$ python -q
>>> import numpy as np
>>> np.set_printoptions(suppress=True, linewidth=100)
>>> arr = np.loadtxt("block1.csv", delimiter=",")
>>> arr
array([[  0.,   0.,   0.,   0.,   0.,   0.,   0.],
       [ -8.,   0.,  -8., -10.,  -4., -18.,  -4.],
       [-12.,   0., -12., -15.,  -6., -27.,  -6.],
       [  8.,   0.,   8.,  10.,   4.,  18.,   4.],
       [ -4.,   0.,  -4.,  -5.,  -2.,  -9.,  -2.],
       [ -4.,   0.,  -4.,  -5.,  -2.,  -9.,  -2.],
       [ -8.,   0.,  -8., -10.,  -4., -18.,  -4.]])
>>> x = np.array([2, 2, -3, 1, -1, -2, 2])
>>> a = np.maximum(arr @ x, 0)
>>> np.flatnonzero(a > 1e-9)
array([1, 2, 4, 5, 6])
>>> np.maximum(arr @ (3 * x), 0)
array([  0.,  90., 135.,   0.,  45.,  45.,  90.])
>>> rank = np.linalg.matrix_rank(arr)
>>> rank
np.int64(1)
>>> N = np.linalg.svd(arr)[2][rank:].T
>>> np.allclose(arr @ N, 0)
True
>>> np.round(N @ N.T, 2) + 0
array([[ 0.89,  0.  , -0.11, -0.14, -0.05, -0.25, -0.05],
       [ 0.  ,  1.  ,  0.  ,  0.  ,  0.  ,  0.  ,  0.  ],
       [-0.11,  0.  ,  0.89, -0.14, -0.05, -0.25, -0.05],
       [-0.14,  0.  , -0.14,  0.83, -0.07, -0.31, -0.07],
       [-0.05,  0.  , -0.05, -0.07,  0.97, -0.12, -0.03],
       [-0.25,  0.  , -0.25, -0.31, -0.12,  0.45, -0.12],
       [-0.05,  0.  , -0.05, -0.07, -0.03, -0.12,  0.97]])
>>> N.shape
(7, 6)
>>> np.linalg.matrix_rank(arr.T @ arr), np.linalg.matrix_rank(arr @ arr.T)
(np.int64(1), np.int64(1))
>>> u = np.array([1, 0])
>>> np.polyval(u, arr[5])
array([-4.,  0., -4., -5., -2., -9., -2.])
>>> np.convolve(arr[5], u)
array([-4.,  0., -4., -5., -2., -9., -2.,  0.])
>>> np.correlate(arr[5], arr[3], "full")
array([ -16.,  -72.,  -32., -132., -146., -132., -292., -132., -146., -132.,  -32.,  -72.,  -16.])
>>> np.cross(arr[5, :3], arr[3, :3])
array([ 0.,  0., -0.])
>>> np.array([np.convolve(row, u, "same") for row in arr])
array([[  0.,   0.,   0.,   0.,   0.,   0.,   0.],
       [ -8.,   0.,  -8., -10.,  -4., -18.,  -4.],
       [-12.,   0., -12., -15.,  -6., -27.,  -6.],
       [  8.,   0.,   8.,  10.,   4.,  18.,   4.],
       [ -4.,   0.,  -4.,  -5.,  -2.,  -9.,  -2.],
       [ -4.,   0.,  -4.,  -5.,  -2.,  -9.,  -2.],
       [ -8.,   0.,  -8., -10.,  -4., -18.,  -4.]])
>>> rng = np.random.default_rng(674523)
>>> labels = rng.permutation(7)
>>> labels
array([1, 3, 6, 5, 2, 4, 0])
>>> out = arr[labels][:, labels]
>>> np.round(np.sort(np.abs(np.linalg.eigvals(out))), 2) + 0
array([ 0.,  0.,  0.,  0.,  0.,  0., 17.])
>>> left, s, Vt = np.linalg.svd(arr)
>>> vecs = Vt[:(s > 1e-8).sum()]
>>> x = arr[6] + 3 * arr[4] + rng.integers(2) * np.eye(7)[2]
>>> x
array([-20.,   0., -20., -25., -10., -45., -10.])
>>> np.linalg.matrix_rank(np.vstack([arr, x]))
np.int64(1)
>>> np.round(vecs.T @ vecs, 2)
array([[0.11, 0.  , 0.11, 0.14, 0.05, 0.25, 0.05],
       [0.  , 0.  , 0.  , 0.  , 0.  , 0.  , 0.  ],
       [0.11, 0.  , 0.11, 0.14, 0.05, 0.25, 0.05],
       [0.14, 0.  , 0.14, 0.17, 0.07, 0.31, 0.07],
       [0.05, 0.  , 0.05, 0.07, 0.03, 0.12, 0.03],
       [0.25, 0.  , 0.25, 0.31, 0.12, 0.55, 0.12],
       [0.05, 0.  , 0.05, 0.07, 0.03, 0.12, 0.03]])
>>> np.round(np.diag(vecs.T @ vecs), 2)
array([0.11, 0.  , 0.11, 0.17, 0.03, 0.55, 0.03])
>>> E = np.load("dump.npy")
>>> E.round(2) + 0
array([[ 0.14,  0.37, -0.49,  0.39, -0.48,  0.36,  0.29],
       [-0.38,  0.68,  0.33,  0.11,  0.43,  0.15,  0.25],
       [ 0.52,  0.39,  0.13, -0.51, -0.02,  0.38, -0.39],
       [ 0.52, -0.22,  0.62,  0.44,  0.  ,  0.17,  0.28],
       [ 0.52,  0.23, -0.31, -0.07,  0.37, -0.57,  0.34],
       [ 0.1 , -0.2 , -0.37,  0.38,  0.64,  0.38, -0.34],
       [ 0.05,  0.33,  0.13,  0.49, -0.18, -0.45, -0.63]])
>>> np.allclose(E @ E.T, E.T @ E)
True
>>> round(float(np.trace(E)), 2)
1.5
>>> np.round(np.sort(np.abs(np.linalg.eigvals(E))), 2)
array([1., 1., 1., 1., 1., 1., 1.])
>>> assert E == E.T
Traceback (most recent call last):
  File "<python-input-38>", line 1, in <module>
    assert E == E.T
           ^^^^^^^^
ValueError: The truth value of an array with more than one element is ambiguous. Use a.any() or a.all()
>>> np.linalg.determinant(E)
Traceback (most recent call last):
  File "<python-input-39>", line 1, in <module>
    np.linalg.determinant(E)
    ^^^^^^^^^^^^^^^^^^^^^
AttributeError: module 'numpy.linalg' has no attribute 'determinant'
>>> labels = rng.permutation(7)
>>> out = E[:, labels] * rng.choice([-1, 1], 7)
>>> out.round(2) + 0
array([[ 0.49,  0.14, -0.39,  0.29, -0.37, -0.36,  0.48],
       [-0.33, -0.38, -0.11,  0.25, -0.68, -0.15, -0.43],
       [-0.13,  0.52,  0.51, -0.39, -0.39, -0.38,  0.02],
       [-0.62,  0.52, -0.44,  0.28,  0.22, -0.17,  0.  ],
       [ 0.31,  0.52,  0.07,  0.34, -0.23,  0.57, -0.37],
       [ 0.37,  0.1 , -0.38, -0.34,  0.2 , -0.38, -0.64],
       [-0.13,  0.05, -0.49, -0.63, -0.33,  0.45,  0.18]])
>>> left, _, Vt = np.linalg.svd(E.T @ out)
>>> np.round(np.linalg.lstsq(E, out)[0], 2) + 0
array([[ 0.,  1.,  0.,  0.,  0.,  0.,  0.],
       [ 0.,  0.,  0.,  0., -1.,  0.,  0.],
       [-1.,  0.,  0.,  0.,  0.,  0.,  0.],
       [ 0.,  0., -1.,  0.,  0.,  0.,  0.],
       [ 0.,  0.,  0.,  0.,  0.,  0., -1.],
       [ 0.,  0.,  0.,  0.,  0., -1.,  0.],
       [ 0.,  0.,  0.,  1.,  0.,  0.,  0.]])
>>> np.unravel_index(np.abs(E).argmax(), E.shape)
(np.int64(1), np.int64(1))
>>> np.zeros(7, 7)
Traceback (most recent call last):
  File "<python-input-46>", line 1, in <module>
    np.zeros(7, 7)
    ~~~~~~~~^^^^^^
TypeError: Cannot interpret '7' as a data type
>>> np.linalg.matrix_rank(E)
np.int64(7)
>>> np.round(E.sum(axis=0), 2)
array([ 1.48,  1.58,  0.03,  1.23,  0.76,  0.43, -0.21])
>>> np.count_nonzero(E)
np.int64(49)
>>> mat = np.loadtxt("case16.csv", delimiter=",")
>>> mat
array([[ 0.,  0.,  0.,  3.,  0.,  0.,  1.,  0.,  0.,  0.,  0.],
       [ 0.,  1., -2.,  0.,  0.,  0.,  1.,  0.,  0.,  0., -3.],
       [ 0.,  0.,  0., -3.,  0.,  3.,  0.,  0., -3.,  1.,  0.],
       [ 0.,  0.,  0.,  0.,  0.,  0.,  0.,  1.,  3.,  0., -2.],
       [ 0.,  3.,  0.,  0.,  0., -3.,  0.,  0.,  3.,  0.,  0.],
       [ 0.,  0.,  0., -3.,  0.,  0., -2.,  3.,  2.,  0.,  0.],
       [ 0.,  0.,  0.,  0.,  0.,  0.,  0., -3.,  3.,  0.,  0.],
       [ 1.,  0.,  0.,  0.,  0.,  0.,  0.,  0.,  0.,  0.,  2.],
       [ 0.,  0.,  0.,  0.,  0.,  2.,  3.,  0.,  0.,  0.,  0.],
       [ 2., -2.,  0.,  0., -1.,  0.,  3.,  3.,  3.,  0.,  1.],
       [ 0.,  0.,  0.,  0., -1.,  0.,  0.,  0.,  0., -2.,  0.]])
>>> labels = rng.permutation(11)
>>> out = mat[:, labels] * rng.choice([-1, 1], 11)
>>> out
array([[-0.,  0.,  0.,  0.,  0.,  0., -1., -3.,  0., -0., -0.],
       [-0., -2.,  0.,  0.,  1.,  0., -1., -0., -3., -0., -0.],
       [-0.,  0.,  3.,  0.,  0.,  1., -0.,  3.,  0., -0.,  3.],
       [-0.,  0.,  0.,  0.,  0.,  0., -0., -0., -2., -1., -3.],
       [-0.,  0., -3.,  0.,  3.,  0., -0., -0.,  0., -0., -3.],
       [-0.,  0.,  0.,  0.,  0.,  0.,  2.,  3.,  0., -3., -2.],
       [-0.,  0.,  0.,  0.,  0.,  0., -0., -0.,  0.,  3., -3.],
       [-1.,  0.,  0.,  0.,  0.,  0., -0., -0.,  2., -0., -0.],
       [-0.,  0.,  2.,  0.,  0.,  0., -3., -0.,  0., -0., -0.],
       [-2.,  0.,  0., -1., -2.,  0., -3., -0.,  1., -3., -3.],
       [-0.,  0.,  0., -1.,  0., -2., -0., -0.,  0., -0., -0.]])
>>> left, _, Vt = np.linalg.svd(mat.T @ out)
>>> np.round(np.linalg.lstsq(mat, out)[0], 2) + 0
array([[-1.,  0.,  0.,  0.,  0.,  0.,  0.,  0.,  0.,  0.,  0.],
       [ 0.,  0.,  0.,  0.,  1.,  0.,  0.,  0.,  0.,  0.,  0.],
       [ 0.,  1.,  0.,  0.,  0.,  0.,  0.,  0.,  0.,  0.,  0.],
       [ 0.,  0.,  0.,  0.,  0.,  0.,  0., -1.,  0.,  0.,  0.],
       [ 0.,  0.,  0.,  1.,  0.,  0.,  0.,  0.,  0.,  0.,  0.],
       [ 0.,  0.,  1.,  0.,  0.,  0.,  0.,  0.,  0.,  0.,  0.],
       [ 0.,  0.,  0.,  0.,  0.,  0., -1.,  0.,  0.,  0.,  0.],
       [ 0.,  0.,  0.,  0.,  0.,  0.,  0.,  0.,  0., -1.,  0.],
       [ 0.,  0.,  0.,  0.,  0.,  0.,  0.,  0.,  0.,  0., -1.],
       [ 0.,  0.,  0.,  0.,  0.,  1.,  0.,  0.,  0.,  0.,  0.],
       [ 0.,  0.,  0.,  0.,  0.,  0.,  0.,  0.,  1.,  0.,  0.]])
>>> out = mat / np.sqrt((mat ** 2).mean(axis=1, keepdims=True))
>>> np.linalg.matrix_rank(mat - mat.mean(axis=1, keepdims=True))
np.int64(10)
>>> np.round(np.linalg.norm(out, axis=1), 2)
array([3.32, 3.32, 3.32, 3.32, 3.32, 3.32, 3.32, 3.32, 3.32, 3.32, 3.32])
>>> O, vecs = np.linalg.qr(mat[:, :2])[0], np.linalg.qr(mat[:, 2:])[0]
>>> s = np.linalg.svd(O.T @ vecs, compute_uv=False)
>>> np.round(np.degrees(np.arccos(s.clip(0, 1))), 2)
array([14.7 , 35.29])
>>> (s > 0.9).sum()
np.int64(1)
>>> F = np.load("m.npy")
>>> F
array([[ 1,  0,  0,  0,  0,  0,  0],
       [-3,  1,  0,  0,  0,  0,  0],
       [ 3, -2,  1,  0,  0,  0,  0],
       [ 0,  2,  3,  1,  0,  0,  0],
       [ 1,  1, -3,  2,  1,  0,  0],
       [ 2,  3, -3,  0,  0,  1,  0],
       [-3, -3,  3,  2, -1, -2,  1]])
>>> x = np.array([6, 1, 5, -8, 0, 2, 0, 2, -6, 6, -7])
>>> mat @ (2 * x)
array([-48.,  24., 108.,  -4., -42.,  36., -48., -16.,   8., -18., -24.])
>>> (mat * x).sum(axis=1)
array([-24.,  12.,  54.,  -2., -21.,  18., -24.,  -8.,   4.,  -9., -12.])
>>> x = np.array([3, 3, 3, 1, 3, 1, 2])
>>> target = F @ x
>>> coef, lr = np.zeros(7), 1 / np.linalg.norm(F, 2) ** 2
>>> for i in range(60):
...     coef -= lr * F.T @ (F @ coef - target)
...     if i % 10 == 0: print(i, round(np.linalg.norm(F @ coef - target), 2))
... 
0 15.29
10 2.32
20 1.19
30 0.97
40 0.83
50 0.71
>>> np.round(np.linalg.cond(F), 2)
np.float64(731.4)
>>> left, s, Vt = np.linalg.svd(F)
>>> np.argmax(s[:-1] / (s[1:] + 1e-6)) + 1
np.int64(6)
>>> s.round(2)
array([8.12, 4.94, 3.8 , 3.03, 1.02, 0.19, 0.01])
>>> out = left[:, :6] @ np.diag(s[:6]) @ Vt[:6]
>>> np.round(np.linalg.norm(F - out, 2), 2), round(float(s[6]), 2)
(np.float64(0.01), 0.01)
>>> out.round(2) + 0
array([[ 1.  ,  0.  ,  0.  ,  0.  ,  0.  ,  0.  , -0.01],
       [-3.  ,  1.  ,  0.  ,  0.  ,  0.  ,  0.  ,  0.  ],
       [ 3.  , -2.  ,  1.  ,  0.  ,  0.  ,  0.  ,  0.  ],
       [ 0.  ,  2.  ,  3.  ,  1.  ,  0.  ,  0.  ,  0.  ],
       [ 1.  ,  1.  , -3.  ,  2.  ,  1.  ,  0.  ,  0.  ],
       [ 2.  ,  3.  , -3.  ,  0.  ,  0.  ,  1.  ,  0.  ],
       [-3.  , -3.  ,  3.  ,  2.  , -1.  , -2.  ,  1.  ]])
>>> round(np.linalg.norm(F - out) / np.linalg.norm(F), 2)
np.float64(0.0)
>>> F[2] @ F[6]
np.int64(0)
>>> np.round(np.linalg.norm(F, 2), 2)
np.float64(8.12)
>>> round(np.linalg.norm(F, "nuc"), 2)
np.float64(21.11)
>>> round(np.linalg.norm(F[2], 1), 2), round(float(np.linalg.norm(F[2], np.inf)), 2)
(np.float64(6.0), 3.0)
>>> W2 = np.array([[3, 0, -2, -3, 1, 1, -1, -2],
...     [-2, 3, -1, -3, 1, -3, 0, 0],
...     [0, -1, 1, 0, 3, 0, 0, -3],
...     [-1, -3, -3, 3, 3, -1, -1, 1],
...     [-2, 0, 2, 3, 0, 3, 1, 0],
...     [1, 2, -1, -1, 3, -3, 1, 3],
...     [1, -2, 0, 2, -3, -3, 2, 2],
...     [0, 2, -1, 2, 1, -2, 0, 1]])
>>> m1 = (rng.random((29, 8)) < 0.25) @ W2
>>> m1
array([[-2,  0,  2,  3,  0,  3,  1,  0],
       [-4,  3,  1,  0,  1,  0,  1,  0],
       [ 2, -3,  1,  2,  1,  1,  2, -3],
       [-2,  4, -1, -1,  5, -5,  0, -2],
       [-3, -1, -2,  8,  4,  0,  0,  2],
       [ 0,  0,  0,  0,  0,  0,  0,  0],
       [ 1,  0, -1,  4, -2, -5,  2,  3],
       [ 0,  0,  0,  0,  0,  0,  0,  0],
       [ 2, -3, -5,  0,  4,  0, -2, -1],
       [ 1, -2,  0,  2, -3, -3,  2,  2],
       [ 0,  0,  0,  0,  0,  0,  0,  0],
       [-1,  5, -2, -4,  4, -6,  1,  3],
       [ 3,  2, -3, -1,  2, -1, -1, -1],
       [-2,  2,  1,  5,  1,  1,  1,  1],
       [-2,  2,  1,  1,  4, -6,  4,  2],
       [ 0, -5, -3,  5,  0, -4,  1,  3],
       [-1, -3, -3,  3,  3, -1, -1,  1],
       [-3,  4,  1, -1,  7, -3,  2,  0],
       [ 0, -2, -3,  2,  9, -4,  0,  1],
       [-1, -2,  2,  5, -3,  0,  3,  2],
       [-3,  2, -5,  2,  5, -6, -1,  2],
       [ 2, -1,  0,  1,  3, -6,  3,  2],
       [-1, -3, -2,  7,  3, -4,  3,  6],
       [-2,  5, -2, -1,  2, -5,  0,  1],
       [ 2, -3, -5,  0,  4,  0, -2, -1],
       [ 4,  1, -2, -4,  7, -2,  0, -2],
       [ 2,  0, -1,  1,  0, -6,  3,  5],
       [-4,  3,  1,  0,  1,  0,  1,  0],
       [ 1,  2, -1, -1,  3, -3,  1,  3]])
>>> # row 7 repeats row 5
>>> x = np.array([-3, -3, -2, -2, 1, -1, -3, 2])
>>> target = m1 @ x
>>> np.round(np.linalg.lstsq(m1, target)[0], 2)
array([-3., -3., -2., -2.,  1., -1., -3.,  2.])
>>> np.round(np.linalg.solve(m1.T @ m1, m1.T @ target), 2)
array([-3., -3., -2., -2.,  1., -1., -3.,  2.])
>>> target
array([-10,  -1, -15,   4,   8,   0,  -6,   0,  21,  -3,   0,  13,  -3, -13,  -2,  18,  21,   1,
        23, -13,  27,  -1,  12,   6,  21,   2,   1,  -1,   4])
>>> target = target + 0.05 * rng.normal(size=29)
>>> target.round(2)
array([-10.02,  -1.02, -15.02,   3.96,   8.09,  -0.06,  -6.01,   0.02,  20.99,  -2.95,   0.04,
        13.01,  -2.98, -13.  ,  -2.04,  18.06,  20.93,   1.02,  23.04, -13.02,  26.95,  -0.96,
        12.  ,   6.04,  20.95,   2.01,   1.  ,  -1.04,   3.91])
>>> coef, *_ = np.linalg.lstsq(m1, target)
>>> coef.round()
array([-3., -3., -2., -2.,  1., -1., -3.,  2.])
>>> [round(float(np.linalg.norm(np.linalg.solve(m1.T @ m1 + lam * np.eye(8), m1.T @ target))), 2) for lam in (0, 1, 10, 100)]
[6.4, 6.22, 5.12, 2.62]
>>> np.round(m1.T @ (target - m1 @ coef), 2) + 0
array([0., 0., 0., 0., 0., 0., 0., 0.])
